In [1]: import numpy as np

In [2]: import numpy.linalg as la

In [3]: np.set_printoptions(suppress=True, linewidth=140)

In [4]: arr = np.load("data.npy")

In [5]: print(arr.round(2))
[[ 0.99 -0.02 -0.09 -0.05 -0.03]
 [-0.02  0.95 -0.26 -0.16 -0.09]
 [-0.09 -0.26 -0.32 -0.79 -0.44]
 [-0.05 -0.16 -0.79  0.52 -0.26]
 [-0.03 -0.09 -0.44 -0.26  0.85]]

In [6]: # equal to its transpose

In [7]: vals, vecs = la.eigh(arr)

In [8]: print(np.unique(vals.round(6) + 0, return_counts=True)[1])
[1 4]

In [9]: print((vals > 1e-8).sum(), (vals < -1e-8).sum())
4 1

In [10]: print(vals.sum(), np.trace(arr))
3.0 3.0

In [11]: print(np.round(la.eigvalsh(arr + -2 * np.eye(5)), 2))
[-3. -1. -1. -1. -1.]

In [12]: print(np.round(vecs @ np.diag(vals) @ vecs.T, 2))
[[ 0.99 -0.02 -0.09 -0.05 -0.03]
 [-0.02  0.95 -0.26 -0.16 -0.09]
 [-0.09 -0.26 -0.32 -0.79 -0.44]
 [-0.05 -0.16 -0.79  0.52 -0.26]
 [-0.03 -0.09 -0.44 -0.26  0.85]]

In [13]: print(np.round(vecs.T @ vecs, 2) + 0)
[[1. 0. 0. 0. 0.]
 [0. 1. 0. 0. 0.]
 [0. 0. 1. 0. 0.]
 [0. 0. 0. 1. 0.]
 [0. 0. 0. 0. 1.]]

In [14]: print(np.round(la.eigvalsh(arr @ arr), 2))
[1. 1. 1. 1. 1.]

In [15]: print(np.round(la.svd(arr, compute_uv=False), 2))
[1. 1. 1. 1. 1.]

In [16]: Q = arr.astype(float).copy()

In [17]: for j in range(5):
    ...:     Q[:, j] -= Q[:, :j] @ (Q[:, :j].T @ Q[:, j])
    ...:     Q[:, j] /= la.norm(Q[:, j])
    ...: 

In [18]: print(np.round(Q.T @ Q, 2) + 0)
[[1. 0. 0. 0. 0.]
 [0. 1. 0. 0. 0.]
 [0. 0. 1. 0. 0.]
 [0. 0. 0. 1. 0.]
 [0. 0. 0. 0. 1.]]

In [19]: M2 = np.array([[0, 1, 4, 3], [1, 4, 2, 4], [1, 5, 4, 5], [4, 0, 2, 1]])

In [20]: m1 = M2 + M2.T

In [21]: print(m1)
[[0 2 5 7]
 [2 8 7 4]
 [5 7 8 7]
 [7 4 7 2]]

In [22]: # equal to its transpose

In [23]: Q = m1.astype(float).copy()

In [24]: for j in range(4):
    ...:     Q[:, j] -= Q[:, :j] @ (Q[:, :j].T @ Q[:, j])
    ...:     Q[:, j] /= la.norm(Q[:, j])
    ...: 

In [25]: print(Q.round(2) + 0)
[[ 0.    0.27  0.96  0.  ]
 [ 0.23  0.82 -0.23 -0.47]
 [ 0.57  0.27 -0.08  0.78]
 [ 0.79 -0.42  0.12 -0.42]]

In [26]: print(np.round(Q.T @ m1, 2) + 0)
[[ 8.83  8.94 11.66  6.45]
 [ 0.    7.28  6.28  6.22]
 [ 0.    0.    3.41  5.49]
 [ 0.    0.    0.    2.74]]

In [27]: print(np.round(Q.T @ Q, 2) + 0)
[[1. 0. 0. 0.]
 [0. 1. 0. 0.]
 [0. 0. 1. 0.]
 [0. 0. 0. 1.]]

In [28]: hat = np.triu(np.array([[3, 2, 2, 0], [2, 3, 3, 2], [1, 0, 2, 0], [1, 2, 3, 2]]), 1) + np.eye(4)

In [29]: M2 = hat @ Q @ la.inv(hat)

In [30]: print(round(np.trace(M2), 2), round(np.trace(Q), 2))
0.32 0.32

In [31]: print(np.round(hat @ Q - Q @ hat, 2))
[[ 1.59  2.17 -1.45  0.06]
 [ 3.28 -0.5  -2.91 -0.15]
 [ 0.   -1.13 -1.93 -0.53]
 [ 0.   -1.59 -0.31  0.85]]

In [32]: feats = np.cumsum(np.array([[-5, 2, -2],
    ...:     [-3, 1, 5],
    ...:     [-5, 0, 3],
    ...:     [-4, 5, 1],
    ...:     [4, -1, 2],
    ...:     [-4, 0, -4],
    ...:     [-1, -3, -1],
    ...:     [0, 1, 2],
    ...:     [5, 5, 2],
    ...:     [-1, 5, 2],
    ...:     [3, 4, 2],
    ...:     [0, -5, -3],
    ...:     [5, 5, 2],
    ...:     [4, 5, 4],
    ...:     [1, -1, -1],
    ...:     [5, -5, 4],
    ...:     [3, 4, -4],
    ...:     [-2, 1, -4],
    ...:     [-1, 3, 1],
    ...:     [-2, -4, 1],
    ...:     [1, 0, 1],
    ...:     [1, 1, 5]]), axis=0)

In [33]: print(feats)
[[ -5   2  -2]
 [ -8   3   3]
 [-13   3   6]
 [-17   8   7]
 [-13   7   9]
 [-17   7   5]
 [-18   4   4]
 [-18   5   6]
 [-13  10   8]
 [-14  15  10]
 [-11  19  12]
 [-11  14   9]
 [ -6  19  11]
 [ -2  24  15]
 [ -1  23  14]
 [  4  18  18]
 [  7  22  14]
 [  5  23  10]
 [  4  26  11]
 [  2  22  12]
 [  3  22  13]
 [  4  23  18]]

In [34]: cov = np.cov(feats, rowvar=False)

In [35]: print(cov.round(2))
[[74.78 56.14 26.53]
 [56.14 69.4  34.36]
 [26.53 34.36 23.94]]

In [36]: print(np.median(feats, axis=0))
[-7.  16.5 10. ]

In [37]: print(np.argwhere(np.triu(np.abs(np.corrcoef(feats.T)) > 0.8, 1)))
[[1 2]]

In [38]: print(round(float(np.corrcoef(feats[:, 2], feats[:, 0])[0, 1]), 2))
0.63

In [39]: print(np.round(feats.std(axis=0), 2))
[8.45 8.14 4.78]

In [40]: print(np.round(la.eigvalsh(cov)[::-1], 2))
[143.71  19.38   5.03]

In [41]: print(np.round(np.polyfit(feats[:, 2], feats[:, 0], 1), 2))
[  1.11 -17.  ]

In [42]: print(cov.shape)
(3, 3)

In [43]: L = la.cholesky(cov)

In [44]: print(np.round(np.prod(np.diag(L)) ** 2, 2), round(la.det(cov), 2))
14020.47 14020.47

In [45]: print(la.eigvalsh(cov).min() > 0)
True

In [46]: print(np.round(cov / np.sqrt(np.outer(np.diag(cov), np.diag(cov))), 2))
[[1.   0.78 0.63]
 [0.78 1.   0.84]
 [0.63 0.84 1.  ]]

In [47]: Xs = (feats - feats.mean(axis=0)) / feats.std(axis=0)

In [48]: print(np.round(Xs.std(axis=0), 2))
[1. 1. 1.]

In [49]: beta = la.lstsq(np.delete(Xs, 2, axis=1), Xs[:, 2])[0]

In [50]: print(np.abs(beta).argmax())
1

In [51]: print(np.round(1 - np.var(Xs[:, 2] - np.delete(Xs, 2, axis=1) @ beta), 2))
0.71

In [52]: Xs = feats - feats.mean(axis=0)

In [53]: left, s, Vh = la.svd(Xs, full_matrices=False)

In [54]: print(np.abs(left[:, 0]).argmax())
6

In [55]: print((np.sign(left[:, 0]) == np.sign(left[0, 0])).astype(int))
[1 1 1 1 1 1 1 1 1 1 0 1 0 0 0 0 0 0 0 0 0 0]

In [56]: print(np.abs(Vh[0]).argmax())
0

In [57]: print(np.round(s ** 2 / (s ** 2).sum(), 2))
[0.85 0.12 0.03]

In [58]: print(np.round(Xs.mean(axis=0), 2) + 0)
[0. 0. 0.]

In [59]: print(round((s ** 2).sum() ** 2 / (s ** 4).sum(), 2))
1.34

In [60]: print(np.round(np.abs(Vh[-1]), 2))
[0.14 0.56 0.82]

In [61]: vec = np.array([0, 2, 4])

In [62]: rhs = feats @ vec

In [63]: print(np.round(la.solve(feats.T @ feats, feats.T @ rhs), 2) + 0)
[0. 2. 4.]

In [64]: print(rhs)
[ -4  18  30  44  50  34  24  34  52  70  86  64  82 108 102 108 100  86  96  92  96 118]

In [65]: rng = np.random.default_rng(97644)

In [66]: rhs = rhs + 0.1 * rng.normal(size=22)

In [67]: print(rhs.round(2))
[ -4.05  17.96  29.88  44.05  50.04  33.93  23.92  34.08  51.85  69.95  86.19  64.02  81.96 108.09 101.99 108.15 100.04  85.96  96.11
  92.    96.04 117.85]

In [68]: beta, *_ = la.lstsq(feats, rhs)

In [69]: print(beta.round(2) + 0)
[0. 2. 4.]

In [70]: print(np.round(feats.T @ (rhs - feats @ beta), 2) + 0)
[0. 0. 0.]

In [71]: print(round(float(la.norm(rhs - feats @ beta)), 2))
0.41

In [72]: print([round(float(la.norm(la.solve(feats.T @ feats + lam * np.eye(3), feats.T @ rhs))), 2) for lam in (0, 1, 10, 100)])
[4.47, 4.46, 4.37, 3.96]

In [73]: M = np.load("out14.npy")

In [74]: print(M)
[[ 0  0  0  0]
 [ 4  0 -3  9]
 [ 0  0  0  0]
 [12  2  6  5]
 [ 0  0  0  0]
 [ 0  0  0  0]
 [12  2  6  5]
 [ 7  0  5 10]
 [ 0  0  0  0]
 [ 0  0  0  0]
 [ 3  0  8  1]
 [ 4  0 -3  9]
 [ 9  3 17  1]
 [ 0  0  0  0]
 [ 3  0  8  1]
 [ 0  0  0  0]]

In [75]: # row 2 repeats row 0

In [76]: idx = rng.permutation(4)

In [77]: M2 = M[:, idx] * rng.choice([-1, 1], 4)

In [78]: print(M2)
[[  0   0   0   0]
 [  3  -4   0  -9]
 [  0   0   0   0]
 [ -6 -12  -2  -5]
 [  0   0   0   0]
 [  0   0   0   0]
 [ -6 -12  -2  -5]
 [ -5  -7   0 -10]
 [  0   0   0   0]
 [  0   0   0   0]
 [ -8  -3   0  -1]
 [  3  -4   0  -9]
 [-17  -9  -3  -1]
 [  0   0   0   0]
 [ -8  -3   0  -1]
 [  0   0   0   0]]

In [79]: left, _, Vh = la.svd(M.T @ M2)

In [80]: print(idx)
[2 0 1 3]

In [81]: print(np.round(la.lstsq(M, M2)[0], 2) + 0)
[[ 0. -1.  0.  0.]
 [ 0.  0. -1.  0.]
 [-1.  0.  0.  0.]
 [ 0.  0.  0. -1.]]

In [82]: print(np.round(left @ Vh, 2) + 0)
[[ 0. -1.  0.  0.]
 [ 0.  0. -1.  0.]
 [-1.  0.  0.  0.]
 [ 0.  0.  0. -1.]]

In [83]: idx = M2[:, 3] > np.median(M2[:, 3])

In [84]: f = M2[idx].mean(axis=0) - M2[~idx].mean(axis=0)

In [85]: print(idx.astype(int))
[1 0 1 0 1 1 0 0 1 1 0 0 0 1 0 1]

In [86]: print(((M2 - M2.mean(axis=0)) @ f > 0).astype(int))
[1 0 1 0 1 1 0 0 1 1 0 0 0 1 0 1]

In [87]: print(np.argsort(-np.abs(f).round(6), kind="stable"))
[1 0 3 2]

In [88]: K = np.load("run7.npy")

In [89]: print(K)
[[ -6 -14  -1   5]
 [  0   0   0   0]
 [ -9  -7   0   0]
 [-11 -15  -3   0]
 [ -2  -8  -3   0]
 [ -2  -8  -3   0]
 [ -4  -6   2   5]
 [  1  -3 -12   7]
 [  0   0   0   0]
 [  3   5  -9   7]
 [ -2  -8  -3   0]
 [ -9  -7   0   0]
 [ -6  -2  -9   7]
 [  3   5  -9   7]
 [  0   0   0   0]]

In [90]: # row 5 repeats row 4

In [91]: print(np.round(K.mean(axis=0), 2))
[-2.93 -4.53 -3.33  2.53]

In [92]: print(K.sum(axis=0))
[-44 -68 -50  38]

In [93]: print(np.round(la.svd(K, compute_uv=False), 2))
[34.05 24.38  9.02  7.15]

In [94]: print(np.round(la.norm(K), 2))
43.43

In [95]: print(np.unravel_index(np.abs(K).argmax(), K.shape))
(np.int64(3), np.int64(1))

In [96]: hat = K @ la.solve(K.T @ K, K.T)

In [97]: print(la.matrix_rank(np.eye(15) - hat))
11

In [98]: print(np.round(hat @ K[:, 0], 2))
[ -6.   0.  -9. -11.  -2.  -2.  -4.   1.   0.   3.  -2.  -9.  -6.   3.   0.]

In [99]: cov = np.cov(K, rowvar=False)

In [100]: print(np.round(K.std(axis=0), 2))
[4.27 5.78 4.17 3.16]

In [101]: print(np.median(K, axis=0))
[-2. -6. -3.  0.]

In [102]: print(np.round(np.corrcoef(K.T), 2))
[[ 1.    0.77 -0.41  0.34]
 [ 0.77  1.   -0.4   0.39]
 [-0.41 -0.4   1.   -0.71]
 [ 0.34  0.39 -0.71  1.  ]]
